% python3 -q
>>> import numpy as np
>>> np.set_printoptions(precision=2, suppress=True, linewidth=200, legacy="1.25")
>>> tidy = lambda a: np.round(a, 2) + 0
>>> mat = np.array([[0, 0, 0, 0, 0, 1],
...     [0, 0, 1, 1, 1, 0],
...     [0, 1, 0, 1, 1, 0],
...     [0, 1, 1, 0, 0, 0],
...     [0, 1, 1, 0, 0, 0],
...     [1, 0, 0, 0, 0, 0]])
>>> np.argwhere(np.triu(mat))
array([[0, 5],
       [1, 2],
       [1, 3],
       [1, 4],
       [2, 3],
       [2, 4]])
>>> mat.sum(axis=0)
array([1, 3, 3, 2, 2, 1])
>>> np.trace(mat @ mat @ mat) // 6
2
>>> Lm = np.diag(mat.sum(axis=1)) - mat
>>> np.linalg.matrix_rank(Lm)
4
>>> Lm @ np.ones(6)
array([0., 0., 0., 0., 0., 0.])
>>> tidy(np.linalg.eigvalsh(Lm))
array([0., 0., 2., 2., 4., 4.])
>>> Lm
array([[ 1,  0,  0,  0,  0, -1],
       [ 0,  3, -1, -1, -1,  0],
       [ 0, -1,  3, -1, -1,  0],
       [ 0, -1, -1,  2,  0,  0],
       [ 0, -1, -1,  0,  2,  0],
       [-1,  0,  0,  0,  0,  1]])
>>> rank = np.linalg.matrix_rank(Lm)
>>> rank
4
>>> ns = np.linalg.svd(Lm)[2][rank:].T
>>> tidy(Lm @ ns)
array([[0., 0.],
       [0., 0.],
       [0., 0.],
       [0., 0.],
       [0., 0.],
       [0., 0.]])
>>> tidy(ns @ ns.T)
array([[0.5 , 0.  , 0.  , 0.  , 0.  , 0.5 ],
       [0.  , 0.25, 0.25, 0.25, 0.25, 0.  ],
       [0.  , 0.25, 0.25, 0.25, 0.25, 0.  ],
       [0.  , 0.25, 0.25, 0.25, 0.25, 0.  ],
       [0.  , 0.25, 0.25, 0.25, 0.25, 0.  ],
       [0.5 , 0.  , 0.  , 0.  , 0.  , 0.5 ]])
>>> np.linalg.matrix_rank(mat, rtol=0.1)
5
>>> np.argsort(-np.linalg.norm(mat, axis=0).round(6), kind="stable")[:3]
array([1, 2, 3])
